% ipython --no-banner

In [1]: import numpy as np

In [2]: import numpy.linalg as la

In [3]: np.set_printoptions(precision=2, suppress=True, linewidth=140)

In [4]: mat = np.load("data.npy")

In [5]: mat
Out[5]: 
array([[-11.95,   6.03,  -7.71,  12.71],
       [  1.6 ,  -1.38, -12.56, -15.42],
       [ 15.82,  10.45,   4.18,  -4.8 ],
       [ -0.84,   6.67,  18.71,  -2.19],
       [  5.64,  -9.06,  16.74,   2.45],
       [  9.27,   1.82,  -2.93,  17.38],
       [  3.69,  17.75,   8.44,  -0.5 ],
       [  9.14,  13.55, -11.13,   2.98],
       [  3.07,  10.82,  -2.39,  16.36],
       [-13.85,  -3.18,  14.07,   0.29],
       [-10.32, -16.48,   2.7 ,  -3.8 ],
       [-11.79, -15.62,   3.96,   1.09],
       [ 15.76,   6.65,   5.03,  -9.07],
       [-11.96,  -2.73, -15.27,   4.03],
       [ 14.36,   5.87,   4.98,  11.6 ],
       [ -6.46,   5.65,   5.08, -17.34]])

In [6]: Xc = mat - mat.mean(axis=0)

In [7]: evecs = la.svd(Xc)[2][:3]

In [8]: out = Xc - Xc @ evecs.T @ evecs

In [9]: la.norm(out, axis=1).round(6).argmax()
Out[9]: np.int64(6)

In [10]: Xc = mat - mat.mean(axis=0)

In [11]: U, s, vt = la.svd(Xc, full_matrices=False)

In [12]: np.round((s ** 2).sum() ** 2 / (s ** 4).sum(), 2)
Out[12]: np.float64(3.42)

In [13]: Xc = (mat - mat.mean(axis=0)) / mat.std(axis=0)

In [14]: Xc.std(axis=0)
Out[14]: array([1., 1., 1., 1.])

In [15]: np.argwhere(np.abs(Xc) > 2)
Out[15]: array([], shape=(0, 2), dtype=int64)

In [16]: b = la.lstsq(np.delete(Xc, 2, axis=1), Xc[:, 2])[0]

In [17]: b
Out[17]: array([ 0.17, -0.17, -0.14])

In [18]: X = np.loadtxt("a.csv", delimiter=",")

In [19]: X
Out[19]: 
array([[ 1.,  5.,  2., -5.],
       [ 9.,  7.,  4., -7.],
       [ 6.,  9.,  9., -9.],
       [ 3.,  5.,  5., -5.]])

In [20]: U, s, vt = la.svd(X, full_matrices=False)

In [21]: (s > 1e-8).sum()
Out[21]: np.int64(3)

In [22]: s.round(2) + 0
Out[22]: array([24.18,  4.61,  2.63,  0.  ])

In [23]: np.abs(U[:, 0]).round(6).argmax()
Out[23]: np.int64(2)

In [24]: np.round(U.T @ X @ vt.T, 2) + 0
Out[24]: 
array([[24.18,  0.  ,  0.  ,  0.  ],
       [ 0.  ,  4.61,  0.  ,  0.  ],
       [ 0.  ,  0.  ,  2.63,  0.  ],
       [ 0.  ,  0.  ,  0.  ,  0.  ]])

In [25]: np.round(vt @ vt.T, 2) + 0
Out[25]: 
array([[1., 0., 0., 0.],
       [0., 1., 0., 0.],
       [0., 0., 1., 0.],
       [0., 0., 0., 1.]])

In [26]: x = np.array([1, 1, 3, 4])

In [27]: np.einsum("ij,j->i", X, x)
Out[27]: array([-8.,  0.,  6.,  3.])

In [28]: X @ (2 * x)
Out[28]: array([-16.,   0.,  12.,   6.])

In [29]: la.norm(X @ x) <= la.norm(X, 2) * la.norm(x) + 1e-9
Out[29]: np.True_

In [30]: np.sign((X @ x).round(6))
Out[30]: array([-1.,  0.,  1.,  1.])

In [31]: X @ np.ones(4)
Out[31]: array([ 3., 13., 15.,  8.])

In [32]: (X @ x).argmax()
Out[32]: np.int64(2)

In [33]: U, s, vt = la.svd(X)

In [34]: evecs = vt[:(s > 1e-8).sum()]

In [35]: rng = np.random.default_rng(6680)

In [36]: x = X[0] + 3 * X[1] + rng.integers(2) * np.eye(4)[1]

In [37]: x
Out[37]: array([ 28.,  27.,  14., -26.])

In [38]: np.round(evecs.T @ evecs, 2) + 0
Out[38]: 
array([[ 1. ,  0. ,  0. ,  0. ],
       [ 0. ,  0.5,  0. , -0.5],
       [ 0. ,  0. ,  1. ,  0. ],
       [ 0. , -0.5,  0. ,  0.5]])

In [39]: np.allclose(evecs.T @ evecs @ x, x)
Out[39]: False

In [40]: round(la.norm(x - evecs.T @ evecs @ x), 2)
Out[40]: np.float64(0.71)
